% python3 -q
>>> import numpy as np
>>> np.set_printoptions(precision=2, suppress=True, linewidth=200, legacy="1.25")
>>> rd = lambda a: np.round(a, 2) + 0
>>> q, _ = np.linalg.qr(np.array([[-2.1, 0.4], [-0.8, 0.2], [-1.0, -0.1], [0.2, 1.1]]))
>>> m1 = q @ q.T
>>> rd(m1)
array([[ 0.74,  0.29,  0.32,  0.07],
       [ 0.29,  0.11,  0.11,  0.07],
       [ 0.32,  0.11,  0.2 , -0.21],
       [ 0.07,  0.07, -0.21,  0.94]])
>>> proj = np.triu(np.array([[6, 5, 1, 5], [0, 7, 9, 1], [1, 6, 6, 6], [3, 1, 3, 9]]), 1) + np.eye(4)
>>> B = proj @ m1 @ np.linalg.inv(proj)
>>> np.trace(B), np.trace(m1)
(2.0, 2.0)
>>> rd(np.poly(B))
array([ 1., -2.,  1.,  0.,  0.])
>>> vals, evecs = np.linalg.eigvalsh(m1)
Traceback (most recent call last):
  File "<python-input-10>", line 1, in <module>
    vals, evecs = np.linalg.eigvalsh(m1)
    ^^^^^^^^^^^
ValueError: too many values to unpack (expected 2)
>>> vals, evecs = np.linalg.eigh(m1)
>>> rd(evecs @ np.diag(vals) @ evecs.T)
array([[ 0.74,  0.29,  0.32,  0.07],
       [ 0.29,  0.11,  0.11,  0.07],
       [ 0.32,  0.11,  0.2 , -0.21],
       [ 0.07,  0.07, -0.21,  0.94]])
>>> rd(evecs.T @ evecs)
array([[1., 0., 0., 0.],
       [0., 1., 0., 0.],
       [0., 0., 1., 0.],
       [0., 0., 0., 1.]])
>>> rd(vals)
array([0., 0., 1., 1.])
>>> (vals > 1e-8).sum(), (vals < -1e-8).sum()
(2, 0)
>>> rd(np.linalg.eigvalsh(m1 + -1 * np.eye(4)))
array([-1., -1.,  0.,  0.])
>>> rng = np.random.default_rng(23716)
>>> z = rng.permutation(4)
>>> z
array([3, 0, 1, 2])
>>> B = m1[z][:, z]
>>> rd(np.diag(B))
array([0.94, 0.74, 0.11, 0.2 ])
>>> rd(np.linalg.det(B)), rd(np.linalg.det(m1[z]))
(0.0, 0.0)
>>> np.argsort(-np.linalg.norm(m1, axis=0).round(6), kind="stable")[:3]
array([3, 0, 2])
>>> rd(np.linalg.norm(m1, 2) / np.linalg.norm(m1))
0.71
>>> K = np.array([[-6, -6, -10, -10],
...     [6, -3, 10, -5],
...     [-18, -18, -12, -12],
...     [18, -9, 12, -6]])
>>> K
array([[ -6,  -6, -10, -10],
       [  6,  -3,  10,  -5],
       [-18, -18, -12, -12],
       [ 18,  -9,  12,  -6]])
>>> q, evecs = np.linalg.qr(K[:, :2])[0], np.linalg.qr(K[:, 2:])[0]
>>> sv = np.linalg.svd(q.T @ evecs, compute_uv=False)
>>> (sv > 0.9).sum()
2
>>> rd(np.degrees(np.arccos(sv.clip(0, 1))))
array([21.37, 21.37])
>>> z = rng.permutation(4)
>>> z
array([1, 2, 0, 3])
>>> B = K[z][:, z]
>>> np.trace(B)
-27
>>> B
array([[ -3,  10,   6,  -5],
       [-18, -12, -18, -12],
       [ -6, -10,  -6, -10],
       [ -9,  12,  18,  -6]])
>>> np.diag(B)
array([ -3, -12,  -6,  -6])
>>> rd(np.sort(np.abs(np.linalg.eigvals(B))))
array([ 5.81,  5.81, 27.86, 27.86])
>>> vec = np.array([0, 3, 1, 0])
>>> y = K @ vec
>>> coef, lr = np.zeros(4), 1 / np.linalg.norm(K, 2) ** 2
>>> for i in range(12):
...     coef -= lr * K.T @ (K @ coef - y)
...     if i % 2 == 0: print(i, round(np.linalg.norm(K @ coef - y), 2))
... 
0 25.82
2 11.5
4 8.79
6 8.25
8 7.97
10 7.73
>>> rd(np.linalg.cond(K))
8.11
>>> A = np.array([[8.0, -2.0, -8.0, 2.0, 1.0, 6.0, -1.0],
...     [-2.0, 8.0, 8.0, -5.0, 3.0, -9.0, -3.0],
...     [-7.0, -8.0, -1.0, 1.0, 5.0, 7.0, 0.0],
...     [-5.0, 0.0, -5.0, 2.0, -6.0, 3.0, -3.0],
...     [8.0, -9.0, -2.0, 3.0, -7.0, -4.0, 0.0],
...     [0.0, -2.0, -7.0, -5.0, -4.0, -5.0, 3.0],
...     [0.0, 0.0, 0.0, 0.0, 0.0, 0.0, 1.0]])
>>> np.linalg.matrix_rank(A, rtol=0.1)
6
>>> rd(np.linalg.norm(A, 2) / np.linalg.norm(A))
0.67
>>> rd(np.abs(np.linalg.svd(A)[2][-1]))
array([0.17, 0.08, 0.34, 0.69, 0.37, 0.48, 0.08])
>>> np.argsort(-np.linalg.norm(A, axis=0).round(6), kind="stable")[:3]
array([1, 5, 2])
>>> round(np.log10(np.linalg.cond(A)))
2
>>> F = np.load("w.npy")
>>> F
array([[ 1.04, -3.99,  3.15],
       [ 5.1 ,  4.04,  3.07],
       [ 5.03,  3.81,  3.02],
       [-1.89,  1.93, -3.09],
       [ 1.14,  2.13,  0.16],
       [ 2.16,  4.01, -0.11],
       [ 1.95,  3.76,  0.2 ]])
>>> B = np.c_[F[:, :2] @ np.array([[-1, 3], [1, -1]]), np.array([1, 0, -2, 1, -2, -2, -1])]
>>> rd(B)
array([[-5.03,  7.11,  1.  ],
       [-1.06, 11.26,  0.  ],
       [-1.22, 11.28, -2.  ],
       [ 3.82, -7.6 ,  1.  ],
       [ 0.99,  1.29, -2.  ],
       [ 1.85,  2.47, -2.  ],
       [ 1.81,  2.09, -1.  ]])
>>> rd(np.linalg.lstsq(F, B[:, 0])[0])
array([-1.,  1.,  0.])
>>> rd(np.linalg.norm(np.linalg.qr(F)[0].T @ B, axis=0) ** 2 / ((B ** 2).sum(axis=0) + 1e-12))
array([1.  , 1.  , 0.56])
>>> vec = np.array([1, -3, 1])
>>> y = F @ vec
>>> try:
...     np.linalg.solve(F, y)
... except np.linalg.LinAlgError as e:
...     print(e)
... 
Last 2 dimensions of the array must be square
>>> rd(y)
array([ 16.16,  -3.95,  -3.38, -10.77,  -5.09,  -9.98,  -9.13])
>>> y = y + 0.1 * rng.normal(size=7)
>>> rd(y)
array([ 16.13,  -3.92,  -3.33, -10.77,  -5.02, -10.02,  -9.2 ])
>>> coef, *_ = np.linalg.lstsq(F, y)
>>> rd(np.linalg.norm(y - F @ coef))
0.13
>>> rd(coef)
array([ 1.01, -3.01,  0.99])
>>> data = np.eye(4, dtype=int)[rng.permutation(4)] * np.array([1, 2, -2, 2])
>>> data
array([[ 0,  0,  0,  2],
       [ 0,  0, -2,  0],
       [ 0,  2,  0,  0],
       [ 1,  0,  0,  0]])
>>> # 2 groups of indices that never mix
>>> rd(np.linalg.pinv(data))
array([[ 0. ,  0. ,  0. ,  1. ],
       [ 0. ,  0. ,  0.5,  0. ],
       [ 0. , -0.5,  0. ,  0. ],
       [ 0.5,  0. ,  0. ,  0. ]])
>>> data.T @ data
array([[1, 0, 0, 0],
       [0, 4, 0, 0],
       [0, 0, 4, 0],
       [0, 0, 0, 4]])
>>> rd(np.linalg.norm(data, axis=0))
array([1., 2., 2., 2.])
>>> rd(np.linalg.svd(data, compute_uv=False))
array([2., 2., 2., 1.])
>>> data[:, 0] @ data[:, 1]
0
>>> w1 = np.array([[5, -4, -3, 2], [2, -5, -7, 7], [-9, -5, 1, -3], [-3, -5, 4, 7]])
>>> coef = np.array([5, -5, 0, -4])
>>> H = np.maximum(data @ w1 + coef, 0)
>>> np.linalg.matrix_rank(H)
4
>>> (H > 0).astype(int)
array([[0, 0, 1, 1],
       [1, 1, 0, 1],
       [1, 0, 0, 1],
       [1, 0, 0, 0]])
>>> H
array([[ 0,  0,  8, 10],
       [23,  5,  0,  2],
       [ 9,  0,  0, 10],
       [10,  0,  0,  0]])
>>> basis = np.array([[0, 1], [2, 1], [3, 1], [0, 1]])
>>> (H @ basis).round(6).argmax(axis=1)
array([0, 1, 1, 1])
>>> w1 @ basis
array([[-17,   0],
       [-31,  -3],
       [ -7, -16],
       [  2,   3]])
>>> z = rng.permutation(4)
>>> z
array([3, 2, 0, 1])
>>> B = data[z][:, z]
>>> rd(np.linalg.det(B)), rd(np.linalg.det(data[z]))
(-8.0, 8.0)
>>> data @ data
array([[ 2,  0,  0,  0],
       [ 0, -4,  0,  0],
       [ 0,  0, -4,  0],
       [ 0,  0,  0,  2]])
>>> np.linalg.determinant(data)
Traceback (most recent call last):
  File "<python-input-86>", line 1, in <module>
    np.linalg.determinant(data)
    ^^^^^^^^^^^^^^^^^^^^^
AttributeError: module 'numpy.linalg' has no attribute 'determinant'
>>> (data + data.T) / 2
array([[0. , 0. , 0. , 1.5],
       [0. , 0. , 0. , 0. ],
       [0. , 0. , 0. , 0. ],
       [1.5, 0. , 0. , 0. ]])
>>> data.inv()
Traceback (most recent call last):
  File "<python-input-88>", line 1, in <module>
    data.inv()
    ^^^^^^^^
AttributeError: 'numpy.ndarray' object has no attribute 'inv'
>>> assert data == data.T
Traceback (most recent call last):
  File "<python-input-89>", line 1, in <module>
    assert data == data.T
           ^^^^^^^^^^^^^^
ValueError: The truth value of an array with more than one element is ambiguous. Use a.any() or a.all()
>>> rd(np.abs(np.linalg.eigvals(data)).max())
2.0
>>> np.allclose(data, data.T)
False
>>> B = np.array([[1, 6, 4], [7, 7, 6], [1, 1, 4], [0, 5, 6]])
>>> B @ data
Traceback (most recent call last):
  File "<python-input-93>", line 1, in <module>
    B @ data
    ~~^~~~~~
ValueError: matmul: Input operand 1 has a mismatch in its core dimension 0, with gufunc signature (n?,k),(k,m?)->(n?,m?) (size 4 is different from 3)
>>> np.vstack([data, B.T]).shape
(7, 4)
>>> data @ B
array([[ 0, 10, 12],
       [-2, -2, -8],
       [14, 14, 12],
       [ 1,  6,  4]])
>>> r0 = np.array([0, 2, 0])
>>> E = r0[np.abs(np.subtract.outer(np.arange(3), np.arange(3)))]
>>> E
array([[0, 2, 0],
       [2, 0, 2],
       [0, 2, 0]])
>>> # rows 0 and 2 are equal
>>> rd(np.linalg.det(E.T))
0.0
>>> rd(np.linalg.eigvals(E))
array([-2.83,  0.  ,  2.83])
>>> rd(np.linalg.det(2 * E)), rd(np.linalg.det(E))
(0.0, 0.0)
>>> rd(np.linalg.eigvals(E).sum().real)
0.0
>>> rd(np.linalg.det(E[::-1]))
0.0
>>> np.einsum("ij,ji->", E, E)
16
>>> np.linalg.matrix_rank(E, rtol=0.1)
2
>>> np.linalg.cond(E) > 100
True
>>> np.argsort(-np.linalg.norm(E, axis=0).round(6), kind="stable")[:3]
array([1, 0, 2])
>>> [round(float(x), 2) for x in np.linalg.svd(E, compute_uv=False)[:3]]
[2.83, 2.83, 0.0]
>>> B = E / np.linalg.norm(E, axis=1, keepdims=True)
>>> gram = B @ B.T
>>> rd(gram[1])
array([0., 1., 0.])
>>> (gram - 2 * np.eye(3)).round(6).argmax(axis=1)
array([2, 0, 0])
>>> feats = np.loadtxt("case17.csv", delimiter=",")
>>> feats
array([[ 0.42, -0.19,  1.91, -2.32],
       [ 0.  , -0.4 ,  0.99, -0.47],
       [ 1.23,  0.62,  2.7 , -5.41],
       [ 0.  , -0.03,  0.03,  0.01],
       [ 1.22,  1.78, -0.3 , -3.91],
       [ 0.36, -0.61,  2.85, -2.81],
       [ 1.19,  1.43,  0.68, -4.4 ],
       [ 0.39, -0.23,  1.88, -2.29],
       [-0.01, -1.19,  3.  , -1.47],
       [ 1.21,  1.81, -0.29, -3.93],
       [ 0.8 ,  0.02,  2.81, -4.07],
       [ 1.24,  1.01,  1.69, -4.91],
       [ 1.21,  1.38,  0.7 , -4.4 ],
       [ 1.17,  0.57,  2.67, -5.39],
       [ 0.42,  0.2 ,  0.9 , -1.81],
       [ 0.01, -0.76,  2.03, -1.04],
       [ 1.22,  1.41,  0.69, -4.4 ]])
>>> D = np.linalg.norm(feats[:, None] - feats[None], axis=-1)
>>> D.mean(axis=1).argmax()
3
>>> rd(D[:5, :5])
array([[0.  , 2.12, 3.39, 3.03, 3.45],
       [2.12, 0.  , 5.47, 1.14, 4.44],
       [3.39, 5.47, 0.  , 6.2 , 3.55],
       [3.03, 1.14, 6.2 , 0.  , 4.5 ],
       [3.45, 4.44, 3.55, 4.5 , 0.  ]])
>>> left, sv, VT = np.linalg.svd(feats)
>>> np.argmax(sv[:-1] / (sv[1:] + 1e-6)) + 1
2
>>> rd(sv)
array([16.27,  5.93,  0.09,  0.06])
>>> B = left[:, :2] @ np.diag(sv[:2]) @ VT[:2]
>>> np.linalg.matrix_rank(feats, rtol=0.05)
2
>>> rd(np.abs(feats - B).max())
0.04
>>> J = np.load("x.npy")
>>> J
array([[6, 2],
       [6, 2],
       [3, 1]])
>>> # rows 0 and 1 are equal
>>> r0, v = J[0], J[1]
>>> r0 @ v
40
>>> r0 @ r0
40
>>> p = (r0 @ v) / (r0 @ r0) * r0
>>> rd(np.linalg.norm(r0 + v) ** 2 + np.linalg.norm(r0 - v) ** 2)
160.0
>>> v - p
array([0., 0.])
>>> p
array([6., 2.])
